>>> import numpy as np
>>> from numpy import linalg as LA
>>> np.set_printoptions(precision=2, suppress=True, linewidth=120, sign=" ")
>>> def tidy(a):
...     return np.round(a, 2) + 0
... 
>>> theta = np.deg2rad(90)
>>> A = np.eye(9)
>>> A[np.ix_([7, 8], [7, 8])] = [[np.cos(theta), -np.sin(theta)], [np.sin(theta), np.cos(theta)]]
>>> tidy(A)
array([[ 1.,  0.,  0.,  0.,  0.,  0.,  0.,  0.,  0.],
       [ 0.,  1.,  0.,  0.,  0.,  0.,  0.,  0.,  0.],
       [ 0.,  0.,  1.,  0.,  0.,  0.,  0.,  0.,  0.],
       [ 0.,  0.,  0.,  1.,  0.,  0.,  0.,  0.,  0.],
       [ 0.,  0.,  0.,  0.,  1.,  0.,  0.,  0.,  0.],
       [ 0.,  0.,  0.,  0.,  0.,  1.,  0.,  0.,  0.],
       [ 0.,  0.,  0.,  0.,  0.,  0.,  1.,  0.,  0.],
       [ 0.,  0.,  0.,  0.,  0.,  0.,  0.,  0., -1.],
       [ 0.,  0.,  0.,  0.,  0.,  0.,  0.,  1.,  0.]])
>>> M2 = np.array([[1, 2], [3, 1]])
>>> W2 = np.array([[0, 1, 1], [0, 5, 1], [3, 2, 4]])
>>> feats = np.block([[M2, np.array([[-3, -5, -9], [2, 9, -4]])], [np.zeros((3, 2)), W2]])
>>> feats
array([[ 1.,  2., -3., -5., -9.],
       [ 3.,  1.,  2.,  9., -4.],
       [ 0.,  0.,  0.,  1.,  1.],
       [ 0.,  0.,  0.,  5.,  1.],
       [ 0.,  0.,  3.,  2.,  4.]])
>>> Uu, s, Vt = LA.svd(feats, full_matrices=False)
>>> (s > 1e-8).sum()
np.int64(5)
>>> tidy(s)
array([ 13.  ,  10.6 ,   2.43,   0.71,   0.25])
>>> tidy(Vt @ Vt.T)
array([[ 1.,  0.,  0.,  0.,  0.],
       [ 0.,  1.,  0.,  0.,  0.],
       [ 0.,  0.,  1.,  0.,  0.],
       [ 0.,  0.,  0.,  1.,  0.],
       [ 0.,  0.,  0.,  0.,  1.]])
>>> tidy(Uu.T @ Uu)
array([[ 1.,  0.,  0.,  0.,  0.],
       [ 0.,  1.,  0.,  0.,  0.],
       [ 0.,  0.,  1.,  0.,  0.],
       [ 0.,  0.,  0.,  1.,  0.],
       [ 0.,  0.,  0.,  0.,  1.]])
>>> tidy(np.sqrt((s ** 2).sum())), tidy(LA.norm(feats))
(np.float64(16.97), np.float64(16.97))
>>> tidy(s / s[0])
array([ 1.  ,  0.82,  0.19,  0.05,  0.02])
>>> np.allclose(Uu * s @ Vt, feats)
True
>>> Uu.shape, s.shape, Vt.shape
((5, 5), (5,), (5, 5))
